$ python -q
>>> import numpy as np
>>> import numpy.linalg as la
>>> np.set_printoptions(precision=2, suppress=True, linewidth=120, sign=" ")
>>> rd = lambda a: np.round(a, 2) + 0
>>> mat = np.diag(3 * np.array([2, 2, -3, -2])) + np.array([[4, -1, 5, 3], [4, -4, -4, 0], [0, -3, 5, -4], [1, 1, 2, 4]])
>>> mat
array([[10, -1,  5,  3],
       [ 4,  2, -4,  0],
       [ 0, -3, -4, -4],
       [ 1,  1,  2, -2]])
>>> rng = np.random.default_rng(361)
>>> idx = rng.permutation(4)
>>> Y = mat[:, idx] * rng.choice([-1, 1], 4)
>>> Y
array([[ -3,  -5, -10,  -1],
       [  0,   4,  -4,   2],
       [  4,   4,   0,  -3],
       [  2,  -2,  -1,   1]])
>>> U, _, Vh = la.svd(mat.T @ Y)
>>> rd(la.lstsq(mat, Y)[0])
array([[ 0.,  0., -1.,  0.],
       [ 0.,  0.,  0.,  1.],
       [ 0., -1.,  0.,  0.],
       [-1.,  0.,  0.,  0.]])
>>> rd(U @ Vh)
array([[ 0.,  0., -1.,  0.],
       [ 0.,  0.,  0.,  1.],
       [ 0., -1.,  0.,  0.],
       [-1.,  0.,  0.,  0.]])
>>> O = mat.astype(float).copy()
>>> for j in range(4):
...     O[:, j] -= O[:, :j] @ (O[:, :j].T @ O[:, j])
...     O[:, j] /= la.norm(O[:, j])
... 
>>> rd(O)
array([[ 0.92, -0.24,  0.28,  0.09],
       [ 0.37,  0.53, -0.77,  0.  ],
       [ 0.  , -0.77, -0.53, -0.35],
       [ 0.09,  0.26,  0.23, -0.93]])
>>> rd(O.T @ O)
array([[ 1.,  0.,  0.,  0.],
       [ 0.,  1.,  0.,  0.],
       [ 0.,  0.,  1.,  0.],
       [ 0.,  0.,  0.,  1.]])
>>> x = np.array([2, -1, -1, 0])
>>> y = mat @ x
>>> c, lr = np.zeros(4), 1 / la.norm(mat, 2) ** 2
>>> for i in range(200):
...     c -= lr * mat.T @ (mat @ c - y)
...     if i % 50 == 0: print(i, round(la.norm(mat @ c - y), 2))
... 
0 9.42
50 0.13
100 0.01
150 0.0
>>> rd(c)
array([ 2., -1., -1.,  0.])
>>> Y = np.array([[2, 0, 0], [3, 0, 1]])
>>> cent = np.kron(Y, mat)
>>> cent.shape
(8, 12)
>>> rd(la.norm(cent, 2)), rd(la.norm(Y, 2) * la.norm(mat, 2))
(np.float64(44.8), np.float64(44.8))
>>> cent
array([[ 20,  -2,  10,   6,   0,   0,   0,   0,   0,   0,   0,   0],
       [  8,   4,  -8,   0,   0,   0,   0,   0,   0,   0,   0,   0],
       [  0,  -6,  -8,  -8,   0,   0,   0,   0,   0,   0,   0,   0],
       [  2,   2,   4,  -4,   0,   0,   0,   0,   0,   0,   0,   0],
       [ 30,  -3,  15,   9,   0,   0,   0,   0,  10,  -1,   5,   3],
       [ 12,   6, -12,   0,   0,   0,   0,   0,   4,   2,  -4,   0],
       [  0,  -9, -12, -12,   0,   0,   0,   0,   0,  -3,  -4,  -4],
       [  3,   3,   6,  -6,   0,   0,   0,   0,   1,   1,   2,  -2]])
